$ python -q
>>> import numpy as np
>>> import numpy.linalg as la
>>> np.set_printoptions(precision=2, suppress=True, linewidth=160, legacy="1.25")
>>> J = np.array([[-0.4, -0.1, 0.1, 0.3, 0.5, -0.9],
...     [2.3, -1.5, -1.0, -1.0, -3.0, -0.3],
...     [0.9, -0.4, -0.1, 1.4, 2.5, 0.6]])
>>> vec = np.array([3, 3, 1, 0, 1, 0])
>>> print(J @ (2 * vec))
[-1.8 -3.2  7.8]
>>> print((J @ vec).argmax())
2
>>> print(np.sign((J @ vec).round(6)))
[-1. -1.  1.]
>>> u, r1 = J[2], J[1]
>>> print(u @ u)
9.55
>>> print(round(float(u @ r1), 2))
-6.31
>>> p = (u @ r1) / (u @ u) * u
>>> print((r1 - p) @ u)
0.0
>>> T = np.stack([J, -3 * J, J[::-1]])
>>> print(T.shape)
(3, 3, 6)
>>> print(la.matrix_rank(T.reshape(3, -1)))
2
>>> print(la.matrix_rank(T))
[3 3 3]
>>> E = np.load("dump.npy")
>>> print(E)
[[ 0.74 -0.44]
 [-0.44  0.26]]
>>> vec = np.array([1, 2])
>>> print(la.eigvalsh(2 * E - np.eye(2)))
[-1.  1.]
>>> print(E @ E @ vec)
[-0.15  0.09]
>>> print(np.trace(E))
1.0
>>> Y = np.array([[-3, 0, 1, -1, 0],
...     [-1, -1, 3, 3, 0],
...     [1, -2, -2, 3, 2],
...     [-3, -2, 0, -2, 3],
...     [2, 0, -1, 2, -2]])
>>> M = np.triu(Y)
>>> print(M)
[[-3  0  1 -1  0]
 [ 0 -1  3  3  0]
 [ 0  0 -2  3  2]
 [ 0  0  0 -2  3]
 [ 0  0  0  0 -2]]
>>> w1 = np.array([[2, 0, 1, 1, 3, 3],
...     [1, 4, 0, -1, 3, -4],
...     [1, -1, -5, -5, -1, 3],
...     [4, 0, 4, 3, -3, -2],
...     [-1, -3, -4, 3, -5, 2]])
>>> c = np.array([8, 7, 3, 8, 2, 9])
>>> act = np.maximum(M @ w1 + c, 0)
>>> print(la.matrix_rank(act))
5
>>> basis = np.array([[5, -5, -2],
...     [4, 1, -2],
...     [3, 1, -1],
...     [-3, 2, -2],
...     [5, -2, 1],
...     [-3, 0, -4]])
>>> print(act @ basis)
[[   9    6  -32]
 [  53 -104 -114]
 [  41    6 -125]
 [ -90   22  -98]
 [ 174  -46  -69]]
>>> print(w1 @ basis)
[[ 16 -13 -16]
 [ 51  -9  11]
 [-13 -19   2]
 [ 14  -4 -13]
 [-69  14  -7]]
>>> Y = M / np.sqrt((M ** 2).mean(axis=1, keepdims=True))
>>> print(Y[0])
[-2.02  0.    0.67 -0.67  0.  ]
>>> print(la.norm(Y, axis=1))
[2.24 2.24 2.24 2.24 2.24]
>>> print(la.matrix_rank(M - M.mean(axis=1, keepdims=True)))
4
>>> print(round(float(la.det(2 * M)), 2), round(la.det(M), 2))
-768.0 -24.0
>>> w, evecs = la.eig(M)
>>> print(np.sort(la.eigvals(M.T)))
[-3. -2. -2. -2. -1.]
>>> print(np.sort(la.eigvals(M @ M)))
[1. 4. 4. 4. 9.]
>>> mat = np.array([[1, 0, 0, 0, 0, 0],
...     [5, 1, 0, 0, 0, 0],
...     [0, 5, 1, 0, 0, 0],
...     [-4, 5, -4, 1, 0, 0],
...     [5, -1, -3, 1, 1, 0],
...     [5, -2, -5, -2, -4, 1]])
>>> print(np.sort(la.eigvals(mat)))
[1. 1. 1. 1. 1. 1.]
>>> print(np.prod(np.diag(mat)), np.round(la.det(mat), 2))
1 1.0
>>> cov = mat.T @ mat
>>> print(np.round(la.eigvalsh(cov)[::-1], 2) + 0)
[121.79  57.    31.39  12.81   0.01   0.  ]
>>> print(np.allclose(cov, cov.T))
True
>>> print(np.diag(cov))
[92 56 51  6 17  1]
>>> print(la.matrix_rank(cov))
6
>>> print(np.trace(mat))
6
>>> print(la.matrix_power(mat, 4))
[[   1    0    0    0    0    0]
 [  20    1    0    0    0    0]
 [ 150   20    1    0    0    0]
 [-266 -100  -16    1    0    0]
 [-334 -144  -36    4    1    0]
 [-268  206  164  -32  -16    1]]
>>> print((mat + mat.T) / 2)
[[ 1.   2.5  0.  -2.   2.5  2.5]
 [ 2.5  1.   2.5  2.5 -0.5 -1. ]
 [ 0.   2.5  1.  -2.  -1.5 -2.5]
 [-2.   2.5 -2.   1.   0.5 -1. ]
 [ 2.5 -0.5 -1.5  0.5  1.  -2. ]
 [ 2.5 -1.  -2.5 -1.  -2.   1. ]]
>>> print(round(float(np.abs(la.eigvals(mat)).max()), 2))
1.0
>>> print(np.allclose(mat, mat.T))
False
>>> print(round(la.det(mat), 2))
1.0
>>> print((mat - mat.T) / 2)
[[ 0.  -2.5  0.   2.  -2.5 -2.5]
 [ 2.5  0.  -2.5 -2.5  0.5  1. ]
 [ 0.   2.5  0.   2.   1.5  2.5]
 [-2.   2.5 -2.   0.  -0.5  1. ]
 [ 2.5 -0.5 -1.5  0.5  0.   2. ]
 [ 2.5 -1.  -2.5 -1.  -2.   0. ]]
>>> print(mat @ mat)
[[  1   0   0   0   0   0]
 [ 10   1   0   0   0   0]
 [ 25  10   1   0   0   0]
 [ 17 -10  -8   1   0   0]
 [  1 -12 -10   2   1   0]
 [-12 -35  10  -8  -8   1]]
